% ipython --no-banner

In [1]: import numpy as np

In [2]: from numpy import linalg as LA

In [3]: np.set_printoptions(precision=2, suppress=True, linewidth=200, floatmode="fixed")

In [4]: rnd = lambda a: np.round(a, 2) + 0

In [5]: A2 = np.array([[5, -7, -4],
   ...:     [5, 1, 1],
   ...:     [-5, 8, -9],
   ...:     [2, -1, 7],
   ...:     [-8, 7, 3],
   ...:     [-5, 2, 6],
   ...:     [7, 5, 1]])

In [6]: cent = np.array([[2, -1, 2, -3, -1, -2, 1, -1],
   ...:     [0, 1, 0, 0, 1, 1, 1, -1],
   ...:     [1, -1, 3, 1, 3, 3, 0, 3]])

In [7]: X = A2 @ cent

In [8]: X
Out[8]: 
array([[  6,  -8,  -2, -19, -24, -29,  -2, -10],
       [ 11,  -5,  13, -14,  -1,  -6,   6,  -3],
       [-19,  22, -37,   6, -14,  -9,   3, -30],
       [ 11, -10,  25,   1,  18,  16,   1,  20],
       [-13,  12,  -7,  27,  24,  32,  -1,  10],
       [ -4,   1,   8,  21,  25,  30,  -3,  21],
       [ 15,  -3,  17, -20,   1,  -6,  12,  -9]])

In [9]: # rank 3

In [10]: np.argsort(-LA.norm(X, axis=0).round(6), kind="stable")[:3]
Out[10]: array([5, 2, 4])

In [11]: [round(float(x), 2) for x in LA.svd(X, compute_uv=False)[:3]]
Out[11]: [92.05, 72.37, 24.62]

In [12]: rnd(LA.norm(X, 2) / LA.norm(X))
Out[12]: np.float64(0.77)

In [13]: LA.cond(X) > 100
Out[13]: np.True_

In [14]: U, sigma, Vh = LA.svd(X)

In [15]: rnd(sigma)
Out[15]: array([92.05, 72.37, 24.62,  0.00,  0.00,  0.00,  0.00])

In [16]: A2 = U[:, :3] @ np.diag(sigma[:3]) @ Vh[:3]

In [17]: LA.matrix_rank(X, rtol=0.05)
Out[17]: np.int64(3)

In [18]: rnd(A2)
Out[18]: 
array([[  6.00,  -8.00,  -2.00, -19.00, -24.00, -29.00,  -2.00, -10.00],
       [ 11.00,  -5.00,  13.00, -14.00,  -1.00,  -6.00,   6.00,  -3.00],
       [-19.00,  22.00, -37.00,   6.00, -14.00,  -9.00,   3.00, -30.00],
       [ 11.00, -10.00,  25.00,   1.00,  18.00,  16.00,   1.00,  20.00],
       [-13.00,  12.00,  -7.00,  27.00,  24.00,  32.00,  -1.00,  10.00],
       [ -4.00,   1.00,   8.00,  21.00,  25.00,  30.00,  -3.00,  21.00],
       [ 15.00,  -3.00,  17.00, -20.00,   1.00,  -6.00,  12.00,  -9.00]])

In [19]: rnd(np.abs(X - A2).max())
Out[19]: np.float64(0.0)

In [20]: E = np.array([[0, 0, 0, 0, 0, 0, 0],
    ...:     [-1, -1, -3, -2, -2, 7, 8],
    ...:     [0, 0, 0, 0, 0, 0, 0]])

In [21]: E
Out[21]: 
array([[ 0,  0,  0,  0,  0,  0,  0],
       [-1, -1, -3, -2, -2,  7,  8],
       [ 0,  0,  0,  0,  0,  0,  0]])

In [22]: np.argsort(-LA.norm(E, axis=0).round(6), kind="stable")[:3]
Out[22]: array([6, 5, 2])

In [23]: LA.matrix_rank(E, rtol=0.1)
Out[23]: np.int64(1)

In [24]: LA.cond(E) > 100
Out[24]: np.True_

In [25]: U, sigma, Vh = LA.svd(E)

In [26]: rnd(sigma)
Out[26]: array([11.49,  0.00,  0.00])

In [27]: np.argmax(sigma[:-1] / (sigma[1:] + 1e-6)) + 1
Out[27]: np.int64(1)

In [28]: A2 = U[:, :1] @ np.diag(sigma[:1]) @ Vh[:1]

In [29]: LA.matrix_rank(E, rtol=0.05)
Out[29]: np.int64(1)

In [30]: rnd(A2)
Out[30]: 
array([[ 0.00,  0.00,  0.00,  0.00,  0.00,  0.00,  0.00],
       [-1.00, -1.00, -3.00, -2.00, -2.00,  7.00,  8.00],
       [ 0.00,  0.00,  0.00,  0.00,  0.00,  0.00,  0.00]])

In [31]: rnd(LA.norm(E - A2, 2)), sigma[1]
Out[31]: (np.float64(0.0), np.float64(0.0))

In [32]: rnd(LA.norm(E - A2) / LA.norm(E))
Out[32]: np.float64(0.0)

In [33]: np.allclose(A2[:-1].T @ LA.lstsq(A2[:-1].T, A2[-1])[0], A2[-1])
Out[33]: True

In [34]: np.abs(np.diag(LA.qr(A2)[1])) > 1e-9
Out[34]: array([ True, False, False])

In [35]: rnd(np.trace(LA.pinv(A2) @ A2))
Out[35]: np.float64(1.0)

In [36]: rnd(A2 @ LA.pinv(A2) @ A2)
Out[36]: 
array([[ 0.00,  0.00,  0.00,  0.00,  0.00,  0.00,  0.00],
       [-1.00, -1.00, -3.00, -2.00, -2.00,  7.00,  8.00],
       [ 0.00,  0.00,  0.00,  0.00,  0.00,  0.00,  0.00]])

In [37]: J = np.loadtxt("x.csv", delimiter=",")

In [38]: rnd(J)
Out[38]: 
array([[ -7.74,  -5.43,  -2.63,   0.41, -12.35,   0.00,   2.31],
       [ -5.45,  -3.72,  -2.50,   0.13,  -8.90,   0.00,   1.73],
       [ -3.89,  -2.60,  -2.24,   0.02,  -6.45,   0.00,   1.28],
       [ -3.51,  -2.35,  -2.15,   0.01,  -5.85,   0.00,   1.17],
       [ -1.24,  -0.89,  -1.08,   0.10,  -1.93,   0.00,   0.35],
       [ -1.20,  -0.87,  -1.04,   0.10,  -1.86,   0.00,   0.33],
       [  0.08,   0.08,   0.04,  -0.04,   0.08,   0.00,   0.00],
       [  0.18,   0.19,   0.07,  -0.10,   0.17,   0.00,   0.01],
       [  0.31,   0.33,   0.10,  -0.18,   0.27,   0.00,   0.02],
       [  6.46,   7.75,  -2.89,  -5.16,   3.89,   0.00,   1.28],
       [ 14.93,  17.65,  -8.24, -11.53,   9.51,   0.00,   2.71],
       [ 15.83,  18.67,  -8.81, -12.18,  10.13,   0.00,   2.85],
       [ 21.66,  25.34, -12.51, -16.35,  14.29,   0.00,   3.68],
       [ 21.93,  25.65, -12.69, -16.55,  14.49,   0.00,   3.72]])

In [39]: # rows and columns are dependent

In [40]: U, sigma, Vh = LA.svd(J)

In [41]: rnd(sigma)
Out[41]: array([75.50, 17.32,  1.49,  0.00,  0.00,  0.00,  0.00])

In [42]: A2 = U[:, :3] @ np.diag(sigma[:3]) @ Vh[:3]

In [43]: rnd(np.abs(J - A2).max())
Out[43]: np.float64(0.0)

In [44]: LA.matrix_rank(A2)
Out[44]: np.int64(3)

In [45]: LA.matrix_rank(J, rtol=0.05)
Out[45]: np.int64(2)

In [46]: rnd(LA.norm(J - A2) / LA.norm(J))
Out[46]: np.float64(0.0)
